In [1]: import numpy as np

In [2]: np.set_printoptions(precision=3, suppress=True, linewidth=120)

In [3]: rd = lambda a: np.round(a, 3) + 0

In [4]: mat = np.load("w.npy")

In [5]: print(mat)
[[0 0 0 0 0 0]
 [2 0 2 0 2 0]
 [2 2 2 2 2 2]
 [0 0 0 0 0 0]
 [2 0 2 0 2 0]
 [2 2 2 2 2 2]]

In [6]: # null space of dimension 4

In [7]: print((mat + mat.T) / 2)
[[0. 1. 1. 0. 1. 1.]
 [1. 0. 2. 0. 1. 1.]
 [1. 2. 2. 1. 2. 2.]
 [0. 0. 1. 0. 0. 1.]
 [1. 1. 2. 0. 2. 1.]
 [1. 1. 2. 1. 1. 2.]]

In [8]: print(np.linalg.matrix_power(mat, 4))
[[  0   0   0   0   0   0]
 [288 144 288 144 288 144]
 [576 288 576 288 576 288]
 [  0   0   0   0   0   0]
 [288 144 288 144 288 144]
 [576 288 576 288 576 288]]

In [9]: assert mat == mat.T
ValueError: The truth value of an array with more than one element is ambiguous. Use a.any() or a.all()


In [10]: r = np.linalg.matrix_rank(mat)

In [11]: print(r)
2

In [12]: N = np.linalg.svd(mat)[2][r:].T

In [13]: print(np.linalg.matrix_rank(mat.T @ mat), np.linalg.matrix_rank(mat @ mat.T))
2 2

In [14]: print(rd(N @ N.T))
[[ 0.667  0.    -0.333  0.    -0.333  0.   ]
 [ 0.     0.667  0.    -0.333  0.    -0.333]
 [-0.333  0.     0.667  0.    -0.333  0.   ]
 [ 0.    -0.333  0.     0.667  0.    -0.333]
 [-0.333  0.    -0.333  0.     0.667  0.   ]
 [ 0.    -0.333  0.    -0.333  0.     0.667]]

In [15]: print([int(np.linalg.matrix_rank(np.delete(mat, i, axis=0))) for i in range(6)])
[2, 2, 2, 2, 2, 2]

In [16]: print(N.shape)
(6, 4)

In [17]: print(rd(mat @ N))
[[0. 0. 0. 0.]
 [0. 0. 0. 0.]
 [0. 0. 0. 0.]
 [0. 0. 0. 0.]
 [0. 0. 0. 0.]
 [0. 0. 0. 0.]]

In [18]: print([int(np.linalg.matrix_rank(mat[:i])) for i in range(1, len(mat) + 1)])
[0, 1, 2, 2, 2, 2]

In [19]: def softmax(z):
    ...:     e = np.exp(z - z.max(axis=-1, keepdims=True))
    ...:     return e / e.sum(axis=-1, keepdims=True)
    ...: 

In [20]: print(rd(softmax(mat[0])))
[0.167 0.167 0.167 0.167 0.167 0.167]

In [21]: print(rd(softmax(mat).sum(axis=1)))
[1. 1. 1. 1. 1. 1.]

In [22]: att = mat @ mat.T / np.sqrt(6)

In [23]: print(softmax(att).round(6).argmax(axis=1))
[0 1 2 0 1 2]

In [24]: print(rd(softmax(att)))
[[0.167 0.167 0.167 0.167 0.167 0.167]
 [0.002 0.249 0.249 0.002 0.249 0.249]
 [0.    0.004 0.496 0.    0.004 0.496]
 [0.167 0.167 0.167 0.167 0.167 0.167]
 [0.002 0.249 0.249 0.002 0.249 0.249]
 [0.    0.004 0.496 0.    0.004 0.496]]

In [25]: print(rd(softmax(att)[0] @ mat))
[1.333 0.667 1.333 0.667 1.333 0.667]

In [26]: print(np.linalg.cond(mat) > 100)
True

In [27]: Uu, sig, Vt = np.linalg.svd(mat)

In [28]: evecs = Vt[:(sig > 1e-8).sum()]

In [29]: rng = np.random.default_rng(56165)

In [30]: x = mat[4] + 5 * mat[5] + rng.integers(2) * np.eye(6)[1]

In [31]: print(x)
[12. 10. 12. 10. 12. 10.]

In [32]: print(np.allclose(evecs.T @ evecs @ x, x))
True

In [33]: A = np.loadtxt("sample1.csv", delimiter=",")

In [34]: print(A)
[[ -5.  -2.   2.  -2.]
 [-10.  -1.   2.  -1.]
 [-14.   1.   5.  -2.]
 [ -9.   1.   1.   1.]
 [-13.  -4.  -1.   3.]
 [-13.  -9.   4.   7.]
 [-18. -13.   4.   8.]
 [-16. -10.   0.  10.]
 [-12.  -7.   2.  12.]
 [-12. -10.   2.   9.]
 [ -8.  -6.   3.   6.]
 [ -3.  -4.   1.   3.]
 [ -4.   0.   0.   7.]
 [ -6.   0.  -4.   6.]
 [-11.   5.  -3.   3.]
 [ -9.   9.  -5.   3.]
 [ -5.   6.  -2.   2.]
 [ -9.   1.   1.   1.]]

In [35]: Xc = A - A.mean(axis=1)
ValueError: operands could not be broadcast together with shapes (18,4) (18,) 


In [36]: Xc = A - A.mean(axis=0)

In [37]: Uu, sig, Vt = np.linalg.svd(Xc, full_matrices=False)

In [38]: print(np.searchsorted(np.cumsum(sig ** 2) / (sig ** 2).sum(), 0.9) + 1)
3

In [39]: print(rd(sig ** 2 / (sig ** 2).sum()))
[0.679 0.163 0.134 0.024]

In [40]: print((np.sign(Uu[:, 0]) == np.sign(Uu[0, 0])).astype(int))
[1 1 1 1 0 0 0 0 0 0 0 1 1 1 1 1 1 1]

In [41]: print(rd(np.abs(Vt[-1])))
[0.011 0.437 0.787 0.436]

In [42]: print(rd(sig))
[30.124 14.752 13.387  5.622]

In [43]: print(rd(Vt[0] * np.sign(Vt[0, np.abs(Vt[0]).argmax()])))
[ 0.391  0.798 -0.227 -0.4  ]

In [44]: print(np.abs(Uu[:, 0]).argmax())
6

In [45]: print(np.linalg.matrix_rank(Xc))
4

In [46]: Xc = A - A.mean(axis=0)

In [47]: evecs = np.linalg.svd(Xc)[2][:3]

In [48]: Y = Xc - Xc @ evecs.T @ evecs

In [49]: print(rd(Y.std(axis=0)))
[0.014 0.579 1.043 0.577]

In [50]: print(np.linalg.norm(Y, axis=1).round(6).argmax())
4

In [51]: Z = A[[7, 13]].astype(float)

In [52]: for _ in range(7):
    ...:     lab = np.linalg.norm(A[:, None] - Z, axis=-1).argmin(axis=1)
    ...:     Z = np.array([A[lab == j].mean(axis=0) for j in range(2)])
    ...: 

In [53]: print(lab)
[1 1 1 1 1 0 0 0 0 0 0 1 1 1 1 1 1 1]

In [54]: print(rd(Z))
[[-13.167  -9.167   2.5     8.667]
 [ -8.167   1.     -0.25    2.   ]]

In [55]: print(np.abs(Z[1] - Z[0]).argmax())
1

In [56]: print(rd(Z[1] - Z[0]))
[ 5.    10.167 -2.75  -6.667]

In [57]: O, Rm = np.linalg.qr(A)

In [58]: print(O.shape, Rm.shape)
(18, 4) (4, 4)

In [59]: Y = A[0, 0] * A[1:] - np.outer(A[1:, 0], A[0])

In [60]: print(Y)
[[  0. -15.  10. -15.]
 [  0. -33.   3. -18.]
 [  0. -23.  13. -23.]
 [  0.  -6.  31. -41.]
 [  0.  19.   6. -61.]
 [  0.  29.  16. -76.]
 [  0.  18.  32. -82.]
 [  0.  11.  14. -84.]
 [  0.  26.  14. -69.]
 [  0.  14.   1. -46.]
 [  0.  14.   1. -21.]
 [  0.  -8.   8. -43.]
 [  0. -12.  32. -42.]
 [  0. -47.  37. -37.]
 [  0. -63.  43. -33.]
 [  0. -40.  20. -20.]
 [  0. -23.  13. -23.]]

In [61]: print(A[:, 0] / A[0, 0])
[1.  2.  2.8 1.8 2.6 2.6 3.6 3.2 2.4 2.4 1.6 0.6 0.8 1.2 2.2 1.8 1.  1.8]

In [62]: print(np.flatnonzero(~Y.round(6).any(axis=1)))
[]

In [63]: F = np.load("mat.npy")

In [64]: print(F)
[[2 0 1 1 0]
 [2 0 0 3 0]
 [2 3 3 0 1]
 [0 1 1 2 0]
 [1 2 1 1 0]]

In [65]: lab = rng.permutation(5)

In [66]: print(lab)
[2 3 0 4 1]

In [67]: Y = F[lab][:, lab]

In [68]: print(Y)
[[3 0 2 1 3]
 [1 2 0 0 1]
 [1 1 2 0 0]
 [1 1 1 0 2]
 [0 3 2 0 0]]

In [69]: print(np.diag(Y))
[3 2 2 0 0]

In [70]: J = np.loadtxt("data.csv", delimiter=",")

In [71]: print(J)
[[ -8.024 -10.933   3.062]
 [  4.7     4.65  -10.718]
 [ -7.657 -12.23   11.576]
 [  4.547   7.358  -4.366]
 [  0.5     0.572  -0.894]
 [  4.117   5.556  -1.059]
 [ -4.676  -2.972   4.916]
 [ -0.31   -3.026  -0.712]
 [  2.59    1.971   3.09 ]
 [ -1.426  -5.666  -1.899]
 [  0.585  -2.825   7.   ]
 [-10.052 -24.111  27.594]
 [  4.52    4.337   4.623]
 [ -4.067  -3.151  -8.93 ]
 [ -2.628   3.004   3.947]
 [ -3.019  -2.768   8.306]
 [  3.549   2.583 -13.621]
 [  2.987  -1.632  -0.432]
 [  3.214   8.071  -2.075]
 [  0.124   5.227   3.883]
 [ -1.033  -3.6     5.556]]

In [72]: dist = np.linalg.norm(J[:, None] - J[None], axis=-1)

In [73]: print(np.flatnonzero(dist[7] < dist.mean() / 2))
[ 4  7  9 17 20]

In [74]: print((dist + 1e9 * np.eye(21)).round(6).argmin(axis=1))
[ 2 16  0 18 17 18 20  9 12  7 20  2  8  9 19 20  1  4  3 14 10]

In [75]: print(rd(dist[:5, :5]))
[[ 0.    24.385  8.62  23.404 14.855]
 [24.385  0.    30.572  6.907 11.436]
 [ 8.62  30.572  0.    28.05  19.645]
 [23.404  6.907 28.05   0.     8.63 ]
 [14.855 11.436 19.645  8.63   0.   ]]

In [76]: print(np.linalg.matrix_rank(dist ** 2))
5

In [77]: Xc = (J - J.mean(axis=0)) / J.std(axis=0)

In [78]: print(rd(Xc.std(axis=0)))
[1. 1. 1.]

In [79]: beta = np.linalg.lstsq(np.delete(Xc, 2, axis=1), Xc[:, 2])[0]

In [80]: print(rd(beta))
[-0.166 -0.553]

In [81]: print(np.abs(beta).argmax())
1

In [82]: Xc = J - J.mean(axis=0)

In [83]: evecs = np.linalg.svd(Xc)[2][:1]

In [84]: Y = Xc - Xc @ evecs.T @ evecs

In [85]: print(rd(np.linalg.norm(Y) / np.linalg.norm(Xc)))
0.414

In [86]: print(rd((Xc @ evecs.T).std(axis=0)))
[10.9]

In [87]: print(rd(np.diag(evecs.T @ evecs)))
[0.114 0.381 0.505]

In [88]: Z = np.array([[6, 0, -4, 2, 6],
    ...:     [-3, 9, 4, 8, 6],
    ...:     [-5, -5, -7, 0, 2],
    ...:     [-2, 2, 5, 9, 7],
    ...:     [9, 6, -5, 5, 1]])

In [89]: M = (rng.random((12, 5)) < 0.25) @ Z

In [90]: print(M)
[[ 0  0  0  0  0]
 [ 0  0  0  0  0]
 [ 0  0  0  0  0]
 [13  8 -4 16 14]
 [ 0  0  0  0  0]
 [-3  9  4  8  6]
 [-5 -5 -7  0  2]
 [ 6  0 -4  2  6]
 [ 6  0 -4  2  6]
 [ 3  9  0 10 12]
 [-2  2  5  9  7]
 [ 0  0  0  0  0]]

In [91]: # rows 0 and 1 are equal

In [92]: lab = rng.permutation(5)

In [93]: Y = M[:, lab] * rng.choice([-1, 1], 5)

In [94]: print(Y)
[[  0   0   0   0   0]
 [  0   0   0   0   0]
 [  0   0   0   0   0]
 [-14  13   8  16   4]
 [  0   0   0   0   0]
 [ -6  -3   9   8  -4]
 [ -2  -5  -5   0   7]
 [ -6   6   0   2   4]
 [ -6   6   0   2   4]
 [-12   3   9  10   0]
 [ -7  -2   2   9  -5]
 [  0   0   0   0   0]]

In [95]: Uu, _, Vt = np.linalg.svd(M.T @ Y)

In [96]: print(rd(Uu @ Vt))
[[ 0.  1.  0.  0.  0.]
 [ 0.  0.  1.  0.  0.]
 [ 0.  0.  0.  0. -1.]
 [ 0.  0.  0.  1.  0.]
 [-1.  0.  0.  0.  0.]]

In [97]: m1 = np.load("dump.npy")

In [98]: print(m1)
[[ -5.217 -18.228   2.884   4.611   3.306]
 [-14.159 -12.71    0.489   4.511  -4.168]
 [ 12.889  -5.693   2.714   1.417 -13.86 ]
 [ -4.829  11.798  -1.888 -15.284  -0.573]
 [ -7.704   4.057   3.408   1.629 -17.604]
 [  2.773 -11.522  -1.81  -15.95   -1.373]
 [ -1.123  15.41   11.118  -3.79   -4.828]
 [ -4.575   9.922   6.666  15.364   0.369]
 [  1.844   8.151  11.835   4.353 -13.082]
 [ -2.231  -2.221 -18.807  -6.01   -0.506]
 [ -4.803  11.554 -10.631  10.467  -4.568]
 [-18.335  -5.857  -2.158  -0.684  -4.94 ]
 [ -0.762   5.839 -15.63  -10.122   4.31 ]
 [ -4.739  -4.037  16.9    -0.044   8.698]
 [ -8.27   -5.812 -16.131  -2.072   5.774]
 [ 15.741  10.967   4.102  -3.711  -1.16 ]
 [ -1.581   9.406  10.268   8.028  11.797]
 [ -6.497  16.627  -1.653   5.645  -6.836]
 [-11.416 -14.966   5.913  -2.621  -1.961]
 [  6.74   -5.18   -4.195   2.619  17.415]
 [-12.063 -13.637  -0.926   6.839  -4.571]
 [-11.552 -11.154   6.872  -2.725   9.354]]

In [99]: Xc = m1 - m1.mean(axis=1)
ValueError: operands could not be broadcast together with shapes (22,5) (22,) 


In [100]: Xc = m1 - m1.mean(axis=0)

In [101]: Uu, sig, Vt = np.linalg.svd(Xc, full_matrices=False)

In [102]: print(rd(Vt[0] * np.sign(Vt[0, np.abs(Vt[0]).argmax()])))
[ 0.352  0.877  0.197  0.106 -0.239]

In [103]: print(np.abs(Uu[:, 0]).argmax())
6

In [104]: print(np.linalg.matrix_rank(Xc))
5

In [105]: print(np.abs(Vt[0]).argmax())
1

In [106]: print(rd(sig))
[53.923 44.834 38.829 35.189 28.693]
